$ ipython --no-banner

In [1]: import numpy as np

In [2]: np.set_printoptions(suppress=True, linewidth=160)

In [3]: E = np.loadtxt("block15.csv", delimiter=",")

In [4]: E.round(3)
Out[4]: 
array([[-3.25 , -3.58 , -1.274],
       [-1.296, -2.138, -4.33 ],
       [-1.316, -2.155, -4.315],
       [-0.545,  0.36 ,  4.957],
       [ 2.903,  2.372, -3.308],
       [-3.503, -3.406,  1.06 ],
       [-0.739, -1.627, -4.67 ],
       [-3.507, -3.424,  0.986],
       [-2.384, -3.041, -3.173],
       [ 0.834, -0.058, -4.93 ],
       [ 1.523,  0.692, -4.712],
       [-3.396, -3.613, -0.645],
       [ 2.971,  2.466, -3.177],
       [ 0.921,  0.034, -4.914],
       [-1.822, -2.592, -3.868],
       [-3.075, -2.615,  2.951],
       [ 0.66 , -0.241, -4.95 ],
       [-2.601, -1.972,  3.787],
       [ 2.873,  3.383,  2.302],
       [-0.66 ,  0.241,  4.95 ],
       [ 1.27 ,  2.114,  4.35 ],
       [ 3.388,  3.125, -1.938],
       [ 1.512,  2.327,  4.159],
       [ 3.027,  3.474,  1.94 ],
       [-0.579,  0.325,  4.956]])

In [5]: cov = np.cov(E, rowvar=False)

In [6]: np.round(np.polyfit(E[:, 2], E[:, 1], 1), 3)
Out[6]: array([ 0.115, -0.318])

In [7]: np.round(np.corrcoef(E.T), 3)
Out[7]: 
array([[ 1.   ,  0.957, -0.111],
       [ 0.957,  1.   ,  0.181],
       [-0.111,  0.181,  1.   ]])

In [8]: np.round(E.std(axis=0), 3)
Out[8]: array([2.275, 2.365, 3.702])

In [9]: dist = np.linalg.norm(E[:, None] - E[None], axis=-1)

In [10]: np.linalg.matrix_rank(dist ** 2)
Out[10]: np.int64(3)

In [11]: np.linalg.matrix_rank(E, rtol=0.1)
Out[11]: np.int64(2)

In [12]: round(np.linalg.norm(E, 2) / np.linalg.norm(E), 3)
Out[12]: np.float64(0.759)

In [13]: np.linalg.cond(E) > 100
Out[13]: np.True_

In [14]: U, sigma, VT = np.linalg.svd(E)

In [15]: np.argmax(sigma[:-1] / (sigma[1:] + 1e-6)) + 1
Out[15]: np.int64(2)

In [16]: sigma.round(3) + 0
Out[16]: array([18.972, 16.28 ,  0.   ])

In [17]: other = U[:, :2] @ np.diag(sigma[:2]) @ VT[:2]

In [18]: np.linalg.matrix_rank(other)
Out[18]: np.int64(2)

In [19]: np.linalg.matrix_rank(E, rtol=0.05)
Out[19]: np.int64(2)

In [20]: round(float(np.linalg.norm(E - other, 2)), 3), round(sigma[2], 3)
Out[20]: (0.0, np.float64(0.0))

In [21]: np.round(np.abs(E - other).max(), 3)
Out[21]: np.float64(0.0)

In [22]: r0 = np.array([-1, 0, -2]) + 0.5

In [23]: J = np.eye(3) - 2 * np.outer(r0, r0) / (r0 @ r0)

In [24]: J.round(3)
Out[24]: 
array([[ 0.818,  0.182, -0.545],
       [ 0.182,  0.818,  0.545],
       [-0.545,  0.545, -0.636]])

In [25]: # symmetric, so the eigenvalues are real

In [26]: hat = np.triu(np.array([[2, -1, 1], [0, -1, 2], [1, -1, 2]]), 1) + np.eye(3)

In [27]: other = hat @ J @ np.linalg.inv(hat)

In [28]: round(np.trace(other), 3), round(float(np.trace(J)), 3)
Out[28]: (np.float64(1.0), 1.0)

In [29]: np.round(hat @ J - J @ hat, 3)
Out[29]: 
array([[-0.727,  0.545, -2.364],
       [-1.091,  1.273, -3.091],
       [ 0.   , -0.545, -0.545]])

In [30]: other.round(3)
Out[30]: 
array([[ 0.091,  0.   , -1.818],
       [-0.909,  1.   , -1.818],
       [-0.545,  0.   , -0.091]])

In [31]: round(float(np.linalg.det(other)), 3)
Out[31]: -1.0
